% python3 -q
>>> import numpy as np
>>> import numpy.linalg as la
>>> np.set_printoptions(precision=2, suppress=True, linewidth=120)
>>> E = np.array([[121, -1, 1, -104, -99, 105, 39],
...     [-1, 14, -2, -21, 11, -28, 6],
...     [1, -2, 51, 36, 23, -6, -12],
...     [-104, -21, 36, 146, 86, -55, -51],
...     [-99, 11, 23, 86, 101, -111, -33],
...     [105, -28, -6, -55, -111, 146, 24],
...     [39, 6, -12, -51, -33, 24, 18]])
>>> gram = E.T @ E
>>> (E @ E.T).shape
(7, 7)
>>> print(la.matrix_rank(gram))
3
>>> np.round(la.svd(E, compute_uv=False) ** 2, 2) + 0
array([180957.15,  13864.97,   2900.88,      0.  ,      0.  ,      0.  ,      0.  ])
>>> np.trace(gram), (E ** 2).sum()
(np.int64(197723), np.int64(197723))
>>> np.diag(gram)
array([47806,  1583,  4611, 46891, 41458, 49083,  6291])
>>> print(np.round(la.eigvalsh(gram)[::-1], 2) + 0)
[180957.15  13864.97   2900.88      0.        0.        0.        0.  ]
>>> out = E / la.norm(E, axis=1, keepdims=True)
>>> gram = out @ out.T
>>> round(np.degrees(np.arccos(np.clip(gram[2, 4], -1, 1))), 2)
np.float64(56.99)
>>> (gram - 2 * np.eye(7)).round(6).argmax(axis=1)
array([6, 4, 3, 4, 3, 0, 0])
>>> np.argwhere(np.triu(np.abs(gram) > 0.95, 1))
array([[0, 4],
       [0, 6],
       [3, 6],
       [4, 5]])
>>> la.cond(E) > 100
np.True_
>>> np.argsort(-la.norm(E, axis=0).round(6), kind="stable")[:3]
array([5, 0, 3])
>>> x0 = np.array([-3, 9, -7, 7, 9, 5, -6])
>>> E @ np.ones(7)
array([ 62., -21.,  91.,  37., -22.,  75.,  -9.])
>>> E * x0
array([[-363,   -9,   -7, -728, -891,  525, -234],
       [   3,  126,   14, -147,   99, -140,  -36],
       [  -3,  -18, -357,  252,  207,  -30,   72],
       [ 312, -189, -252, 1022,  774, -275,  306],
       [ 297,   99, -161,  602,  909, -555,  198],
       [-315, -252,   42, -385, -999,  730, -144],
       [-117,   54,   84, -357, -297,  120, -108]])
>>> la.norm(E @ x0) <= la.norm(E, 2) * la.norm(x0) + 1e-9
np.True_
>>> print(E @ np.eye(7)[3])
[-104.  -21.   36.  146.   86.  -55.  -51.]
>>> np.sign((E @ x0).round(6))
array([-1, -1,  1,  1,  1, -1, -1])
>>> E @ (2 * x0)
array([-3414,  -162,   246,  3396,  2778, -2646, -1242])
>>> K = np.loadtxt("run4.csv", delimiter=",")
>>> K
array([[ 44.91,  18.03,  33.96],
       [ 27.13,  30.01, -18.04],
       [ 36.11,  17.99,  20.08]])
>>> left, sv, Vh = la.svd(K, full_matrices=False)
>>> np.round(Vh @ Vh.T, 2) + 0
array([[1., 0., 0.],
       [0., 1., 0.],
       [0., 0., 1.]])
>>> print(np.round(left.T @ left, 2) + 0)
[[1. 0. 0.]
 [0. 1. 0.]
 [0. 0. 1.]]
>>> sv
array([78.22, 37.01,  0.05])
>>> np.abs(left[:, 0]).round(6).argmax()
np.int64(0)
>>> np.round(left.T @ K @ Vh.T, 2) + 0
array([[78.22,  0.  ,  0.  ],
       [ 0.  , 37.01,  0.  ],
       [ 0.  ,  0.  ,  0.05]])
>>> np.cumsum(sv ** 2) / np.sum(sv ** 2)
array([0.82, 1.  , 1.  ])
>>> np.abs(Vh[0])
array([0.81, 0.44, 0.38])
>>> print(left.shape, sv.shape, Vh.shape)
(3, 3) (3,) (3, 3)
>>> out = K / la.norm(K, axis=1, keepdims=True)
>>> gram = out @ out.T
>>> gram[2]
array([0.99, 0.58, 1.  ])
>>> print((gram - 2 * np.eye(3)).round(6).argmax(axis=1))
[2 2 0]
>>> print(gram)
[[1.   0.44 0.99]
 [0.44 1.   0.58]
 [0.99 0.58 1.  ]]
>>> evals, evecs = la.eigh(E)
>>> evals.round(2) + 0
array([  0.  ,   0.  ,   0.  ,   0.  ,  53.86, 117.75, 425.39])
>>> print(evecs @ np.diag(evals) @ evecs.T)
[[ 121.   -1.    1. -104.  -99.  105.   39.]
 [  -1.   14.   -2.  -21.   11.  -28.    6.]
 [   1.   -2.   51.   36.   23.   -6.  -12.]
 [-104.  -21.   36.  146.   86.  -55.  -51.]
 [ -99.   11.   23.   86.  101. -111.  -33.]
 [ 105.  -28.   -6.  -55. -111.  146.   24.]
 [  39.    6.  -12.  -51.  -33.   24.   18.]]
>>> print(round(float(evals.sum()), 2), np.trace(E))
597.0 597
>>> np.unique(evals.round(6) + 0, return_counts=True)[1]
array([4, 1, 1, 1])
>>> print(np.round(evecs.T @ evecs, 2) + 0)
[[1. 0. 0. 0. 0. 0. 0.]
 [0. 1. 0. 0. 0. 0. 0.]
 [0. 0. 1. 0. 0. 0. 0.]
 [0. 0. 0. 1. 0. 0. 0.]
 [0. 0. 0. 0. 1. 0. 0.]
 [0. 0. 0. 0. 0. 1. 0.]
 [0. 0. 0. 0. 0. 0. 1.]]
>>> print(np.round(la.svd(E, compute_uv=False), 2) + 0)
[425.39 117.75  53.86   0.     0.     0.     0.  ]
>>> print(np.round(la.eigvalsh(E @ E), 2) + 0)
[     0.        0.        0.        0.     2900.88  13864.97 180957.15]
>>> (evals > 1e-8).sum(), (evals < -1e-8).sum()
(np.int64(3), np.int64(0))
>>> np.abs(evecs[:, -1]).round(6).argmax()
np.int64(0)
>>> J = np.loadtxt("data.csv", delimiter=",")
>>> print(J)
[[-0.95 -0.11 -0.3 ]
 [ 0.23 -0.89 -0.4 ]
 [-0.23 -0.44  0.87]]
>>> O, evecs = la.qr(J[:, :2])[0], la.qr(J[:, 2:])[0]
>>> sv = la.svd(O.T @ evecs, compute_uv=False)
>>> np.degrees(np.arccos(sv.clip(0, 1)))
array([90.])
>>> sv.round(2) + 0
array([0.])
>>> la.eigvals(J)
array([ 1.  +0.j  , -0.99+0.17j, -0.99-0.17j])
>>> round(np.einsum("ij,ji->", J, J), 2)
np.float64(2.88)
>>> u = np.array([-2, 2, -2])
>>> out = J + np.outer(u, np.eye(3)[1])
>>> out
array([[-0.95, -2.11, -0.3 ],
       [ 0.23,  1.11, -0.4 ],
       [-0.23, -2.44,  0.87]])
>>> data = np.load("mat.npy")
>>> print(data)
[[-1.  1.  0.  0.  0.  0.  0.  0.]
 [ 0. -1.  1.  0.  0.  0.  0.  0.]
 [ 0.  0. -1.  1.  0.  0.  0.  0.]
 [ 0.  0.  0. -1.  1.  0.  0.  0.]
 [ 0.  0.  0.  0. -1.  1.  0.  0.]
 [ 0.  0.  0.  0.  0. -1.  1.  0.]
 [ 0.  0.  0.  0.  0.  0. -1.  1.]
 [ 0.  0.  0.  0.  0.  0.  0. -1.]]
>>> rng = np.random.default_rng(5845)
>>> z = rng.permutation(8)
>>> out = data[:, z] * rng.choice([-1, 1], 8)
>>> out
array([[ 0.,  0.,  0., -0.,  0.,  1.,  0.,  1.],
       [ 0.,  0.,  0., -1.,  0., -0.,  0., -1.],
       [ 0.,  0.,  1.,  1.,  0., -0.,  0.,  0.],
       [ 0.,  0., -1., -0.,  0., -0.,  1.,  0.],
       [ 0.,  1.,  0., -0.,  0., -0., -1.,  0.],
       [ 1., -1.,  0., -0.,  0., -0.,  0.,  0.],
       [-1.,  0.,  0., -0.,  1., -0.,  0.,  0.],
       [ 0.,  0.,  0., -0., -1., -0.,  0.,  0.]])
>>> left, _, Vh = la.svd(data.T @ out)
>>> np.round(la.lstsq(data, out)[0], 2) + 0
array([[ 0.,  0.,  0.,  0.,  0., -1.,  0.,  0.],
       [ 0.,  0.,  0.,  0.,  0.,  0.,  0.,  1.],
       [ 0.,  0.,  0., -1.,  0.,  0.,  0.,  0.],
       [ 0.,  0.,  1.,  0.,  0.,  0.,  0.,  0.],
       [ 0.,  0.,  0.,  0.,  0.,  0.,  1.,  0.],
       [ 0.,  1.,  0.,  0.,  0.,  0.,  0.,  0.],
       [ 1.,  0.,  0.,  0.,  0.,  0.,  0.,  0.],
       [ 0.,  0.,  0.,  0.,  1.,  0.,  0.,  0.]])
>>> print((data - data.T) / 2)
[[ 0.   0.5  0.   0.   0.   0.   0.   0. ]
 [-0.5  0.   0.5  0.   0.   0.   0.   0. ]
 [ 0.  -0.5  0.   0.5  0.   0.   0.   0. ]
 [ 0.   0.  -0.5  0.   0.5  0.   0.   0. ]
 [ 0.   0.   0.  -0.5  0.   0.5  0.   0. ]
 [ 0.   0.   0.   0.  -0.5  0.   0.5  0. ]
 [ 0.   0.   0.   0.   0.  -0.5  0.   0.5]
 [ 0.   0.   0.   0.   0.   0.  -0.5  0. ]]
>>> print(np.trace(data))
-8.0
>>> data @ data
array([[ 1., -2.,  1.,  0.,  0.,  0.,  0.,  0.],
       [ 0.,  1., -2.,  1.,  0.,  0.,  0.,  0.],
       [ 0.,  0.,  1., -2.,  1.,  0.,  0.,  0.],
       [ 0.,  0.,  0.,  1., -2.,  1.,  0.,  0.],
       [ 0.,  0.,  0.,  0.,  1., -2.,  1.,  0.],
       [ 0.,  0.,  0.,  0.,  0.,  1., -2.,  1.],
       [ 0.,  0.,  0.,  0.,  0.,  0.,  1., -2.],
       [ 0.,  0.,  0.,  0.,  0.,  0.,  0.,  1.]])
>>> np.allclose(data, data.T)
False
>>> la.matrix_power(data, 3)
array([[-1.,  3., -3.,  1.,  0.,  0.,  0.,  0.],
       [ 0., -1.,  3., -3.,  1.,  0.,  0.,  0.],
       [ 0.,  0., -1.,  3., -3.,  1.,  0.,  0.],
       [ 0.,  0.,  0., -1.,  3., -3.,  1.,  0.],
       [ 0.,  0.,  0.,  0., -1.,  3., -3.,  1.],
       [ 0.,  0.,  0.,  0.,  0., -1.,  3., -3.],
       [ 0.,  0.,  0.,  0.,  0.,  0., -1.,  3.],
       [ 0.,  0.,  0.,  0.,  0.,  0.,  0., -1.]])
>>> (data + data.T) / 2
array([[-1. ,  0.5,  0. ,  0. ,  0. ,  0. ,  0. ,  0. ],
       [ 0.5, -1. ,  0.5,  0. ,  0. ,  0. ,  0. ,  0. ],
       [ 0. ,  0.5, -1. ,  0.5,  0. ,  0. ,  0. ,  0. ],
       [ 0. ,  0. ,  0.5, -1. ,  0.5,  0. ,  0. ,  0. ],
       [ 0. ,  0. ,  0. ,  0.5, -1. ,  0.5,  0. ,  0. ],
       [ 0. ,  0. ,  0. ,  0. ,  0.5, -1. ,  0.5,  0. ],
       [ 0. ,  0. ,  0. ,  0. ,  0. ,  0.5, -1. ,  0.5],
       [ 0. ,  0. ,  0. ,  0. ,  0. ,  0. ,  0.5, -1. ]])
